$ python -q
>>> import numpy as np
>>> import numpy.linalg as la
>>> np.set_printoptions(suppress=True, linewidth=160)
>>> def rd(a):
...     return np.round(a, 2) + 0
... 
>>> E = np.load("dump.npy")
>>> print(E)
[[-2  2  1]
 [ 2 -2  2]
 [ 1  2 -2]]
>>> # symmetric, so the eigenvalues are real
>>> proj = np.triu(np.array([[-4, -5, -4], [-5, 2, 5], [-2, 2, -3]]), 1) + np.eye(3)
>>> out = proj @ E @ la.inv(proj)
>>> print(rd(la.det(out)))
18.0
>>> print(np.trace(out), np.trace(E))
-6.0 -6
>>> print(proj @ E - E @ proj)
[[-14.  -8. -20.]
 [  5.  20.   8.]
 [  0.   5.  -6.]]
>>> print(out)
[[ -16.  -76.  315.]
 [   7.   43. -195.]
 [   1.    7.  -33.]]
>>> print(rd(np.poly(out)))
[  1.   6.   3. -18.]
>>> x = np.array([2, 3, 4])
>>> print(E @ x)
[6 6 0]
>>> print(E @ np.ones(3))
[1. 2. 1.]
>>> print(E * x)
[[-4  6  4]
 [ 4 -6  8]
 [ 2  6 -8]]
>>> print((E @ x).argmax())
0
>>> J = np.array([[0, 0, 0, 1], [0, 0, 0, 0], [0, 0, 0, 0], [1, 0, 0, 0]])
>>> print(J)
[[0 0 0 1]
 [0 0 0 0]
 [0 0 0 0]
 [1 0 0 0]]
>>> # rank 2
>>> rng = np.random.default_rng(6759)
>>> out = J + rng.integers(-2, 3, (4, 2)) @ rng.integers(-2, 3, (2, 4))
>>> print(out)
[[ 0  0  0  1]
 [ 0  2  1 -1]
 [ 1  3  3 -1]
 [ 1  4  2 -2]]
>>> print(out - J)
[[ 0  0  0  0]
 [ 0  2  1 -1]
 [ 1  3  3 -1]
 [ 0  4  2 -2]]
>>> print(rd(la.svd(out - J, compute_uv=False)))
[6.92 1.44 0.   0.  ]
>>> print(rd(la.svd(J, compute_uv=False)))
[1. 1. 0. 0.]
>>> print(J.T @ J)
[[1 0 0 0]
 [0 0 0 0]
 [0 0 0 0]
 [0 0 0 1]]
>>> vals, vecs = la.eigh(J)
>>> print(np.abs(vecs[:, -1]).round(6).argmax())
0
>>> print(rd(la.svd(J, compute_uv=False)))
[1. 1. 0. 0.]
>>> mat = np.load("m.npy")
>>> print(mat)
[[ 2 -2 -3  2]
 [-1 -1  1  3]
 [ 1  3 -3  3]
 [ 2 -1 -2  1]]
>>> print(np.kron(np.eye(2, dtype=int), mat))
[[ 2 -2 -3  2  0  0  0  0]
 [-1 -1  1  3  0  0  0  0]
 [ 1  3 -3  3  0  0  0  0]
 [ 2 -1 -2  1  0  0  0  0]
 [ 0  0  0  0  2 -2 -3  2]
 [ 0  0  0  0 -1 -1  1  3]
 [ 0  0  0  0  1  3 -3  3]
 [ 0  0  0  0  2 -1 -2  1]]
>>> print(rd(la.det(mat.T)))
40.0
>>> print(rd(la.det(2 * mat)), rd(la.det(mat)))
640.0 40.0
>>> print(rd(la.det(mat[::-1])))
40.0
>>> x = np.array([3, 5, -3, -4])
>>> target = mat @ x
>>> print(target)
[ -3 -23  15   3]
>>> print(rd(la.solve(mat, mat[:, 0])))
[1. 0. 0. 0.]
>>> print(rd(la.solve(mat, target)))
[ 3.  5. -3. -4.]
>>> print(rd(la.solve(mat, -3 * target)))
[ -9. -15.   9.  12.]
>>> vals, vecs = la.eigh(J)
>>> x = np.array([-2, 9, -5, -9])
>>> print(rd(la.eigvalsh(J[1:, 1:])))
[0. 0. 0.]
>>> print((np.sign(vecs[:, -1].round(6)) == np.sign(vecs[0, -1].round(6))).astype(int))
[1 0 0 1]
>>> print(x @ J @ x)
36
>>> Uu, sv, Vt = la.svd(mat, full_matrices=False)
>>> print(np.abs(Uu[:, 0]).round(6).argmax())
2
>>> print(rd(np.abs(Vt[0])))
[0.4  0.04 0.69 0.6 ]
>>> print(rd(Uu.T @ mat @ Vt.T))
[[6.58 0.   0.   0.  ]
 [0.   3.95 0.   0.  ]
 [0.   0.   3.45 0.  ]
 [0.   0.   0.   0.45]]
>>> print(Uu.shape, sv.shape, Vt.shape)
(4, 4) (4,) (4, 4)
>>> print(rd(np.cumsum(sv ** 2) / np.sum(sv ** 2)))
[0.61 0.83 1.   1.  ]
>>> W0 = np.load("test13.npy")
>>> print(W0)
[[2 8]
 [3 5]]
>>> q, Rm = la.qr(W0)
>>> print(q.shape, Rm.shape)
(2, 2) (2, 2)
>>> print(rd(Rm))
[[-3.61 -8.6 ]
 [ 0.   -3.88]]
>>> print(rd(np.abs(np.diag(Rm))))
[3.61 3.88]
>>> print(np.allclose(Rm.T @ Rm, W0.T @ W0))
True
>>> print(rd(q.T @ q))
[[1. 0.]
 [0. 1.]]
>>> print(rd((Rm + Rm.T) / 2))
[[-3.61 -4.3 ]
 [-4.3  -3.88]]
>>> print(np.allclose(Rm @ Rm.T, Rm.T @ Rm))
False
>>> print(rd(la.det(Rm)))
14.0
>>> print(rd((Rm - Rm.T) / 2))
[[ 0.  -4.3]
 [ 4.3  0. ]]
>>> F = np.load("out1.npy")
>>> print(F)
[[0 0 0]
 [0 2 0]
 [0 0 1]]
>>> out = W0 / np.sqrt((W0 ** 2).mean(axis=1, keepdims=True))
>>> print(la.matrix_rank(out) == la.matrix_rank(W0))
True
>>> print(rd(out[1]))
[0.73 1.21]
>>> print(la.matrix_rank(W0 - W0.mean(axis=1, keepdims=True)))
1
>>> X = np.eye(4, dtype=int)[rng.permutation(4)] * np.array([2, 0, 2, 2])
>>> print(X)
[[2 0 0 0]
 [0 0 2 0]
 [0 0 0 2]
 [0 0 0 0]]
>>> # rows and columns are dependent
>>> labels = rng.permutation(4)
>>> print(labels)
[1 2 3 0]
>>> out = X[labels][:, labels]
>>> print(rd(np.sort(np.abs(la.eigvals(out)))))
[0. 0. 0. 2.]
>>> print(out)
[[0 2 0 0]
 [0 0 2 0]
 [0 0 0 0]
 [0 0 0 2]]
>>> print(rd(la.det(out)), rd(la.det(X[labels])))
0.0 0.0
>>> print(np.diag(out))
[0 0 0 2]
>>> Uu, sv, Vt = la.svd(X)
>>> print(np.argmax(sv[:-1] / (sv[1:] + 1e-6)) + 1)
3
>>> out = Uu[:, :3] @ np.diag(sv[:3]) @ Vt[:3]
>>> print(rd(la.norm(X - out) / la.norm(X)))
0.0
>>> print(np.abs(X - out).max())
0.0
>>> print(rd(la.norm(X - out, 2)), sv[3])
0.0 0.0
>>> m1 = 5 * np.eye(4) + np.eye(4, k=1)
>>> print(m1)
[[5. 1. 0. 0.]
 [0. 5. 1. 0.]
 [0. 0. 5. 1.]
 [0. 0. 0. 5.]]
>>> print(m1.reshape(2, -1))
[[5. 1. 0. 0. 0. 5. 1. 0.]
 [0. 0. 5. 1. 0. 0. 0. 5.]]
>>> print(m1.ravel(order="F"))
[5. 0. 0. 0. 1. 5. 0. 0. 0. 1. 5. 0. 0. 0. 1. 5.]
>>> m1.reshape(4, 5)
Traceback (most recent call last):
  File "<python-input-93>", line 1, in <module>
    m1.reshape(4, 5)
    ~~~~~~~~~~^^^^^^
ValueError: cannot reshape array of size 16 into shape (4,5)
>>> t3 = m1.reshape(4, 2, -1)
>>> print(t3.transpose(1, 0, 2))
[[[5. 1.]
  [0. 5.]
  [0. 0.]
  [0. 0.]]

 [[0. 0.]
  [1. 0.]
  [5. 1.]
  [0. 5.]]]
>>> print(t3.sum(axis=1))
[[5. 1.]
 [1. 5.]
 [5. 1.]
 [0. 5.]]
>>> print(t3[:, 0])
[[5. 1.]
 [0. 5.]
 [0. 0.]
 [0. 0.]]
>>> print(np.einsum("ihd,ihd->ih", t3, t3))
[[26.  0.]
 [25.  1.]
 [ 0. 26.]
 [ 0. 25.]]
>>> print(np.swapaxes(t3, 1, 2)[1])
[[0. 1.]
 [5. 0.]]
>>> K = np.load("a.npy")
>>> print(K)
[[0 1 1 1]
 [1 0 1 0]
 [1 1 0 1]
 [1 0 1 0]]
>>> # row 3 repeats row 1
>>> print(K @ K)
[[3 1 2 1]
 [1 2 1 2]
 [2 1 3 1]
 [1 2 1 2]]
>>> print(np.trace(K @ K @ K) // 6)
2
>>> print(K.sum(axis=0))
[3 2 3 2]
>>> low = np.diag(K.sum(axis=1)) - K
>>> print(low)
[[ 3 -1 -1 -1]
 [-1  2 -1  0]
 [-1 -1  3 -1]
 [-1  0 -1  2]]
>>> print(round(la.det(low[1:, 1:])))
8
>>> vals, vecs = la.eigh(K)
>>> x = np.array([-3, -3, 0, -3])
>>> print(np.abs(K).sum(axis=1).max(), rd(np.abs(vals).max()))
3 2.56
>>> print(rd(la.eigvalsh(K[1:, 1:])))
[-1.41  0.    1.41]
>>> print(rd(vecs * np.maximum(vals, 0) @ vecs.T))
[[0.8  0.62 0.8  0.62]
 [0.62 0.49 0.62 0.49]
 [0.8  0.62 0.8  0.62]
 [0.62 0.49 0.62 0.49]]
>>> print(rd(la.eigvals(K).sum().real))
0.0
>>> print(rd(la.eigvals(K)))
[ 2.56 -1.   -1.56  0.  ]
>>> print(rd(la.det(K[::-1])))
0.0
>>> out = la.invert(W0)
Traceback (most recent call last):
  File "<python-input-117>", line 1, in <module>
    out = la.invert(W0)
          ^^^^^^^^^
AttributeError: module 'numpy.linalg' has no attribute 'invert'
>>> out = la.inv(W0)
>>> print(np.allclose(out, W0.T))
False
>>> print(rd(la.det(W0) * out))
[[ 5. -8.]
 [-3.  2.]]
>>> print((np.abs(out) > 1e-9).astype(int))
[[1 1]
 [1 1]]
>>> print(rd(la.cond(W0)))
7.15
>>> print(rd(la.inv(out)))
[[2. 8.]
 [3. 5.]]
>>> print(rd(la.slogdet(W0)[0]))
-1.0
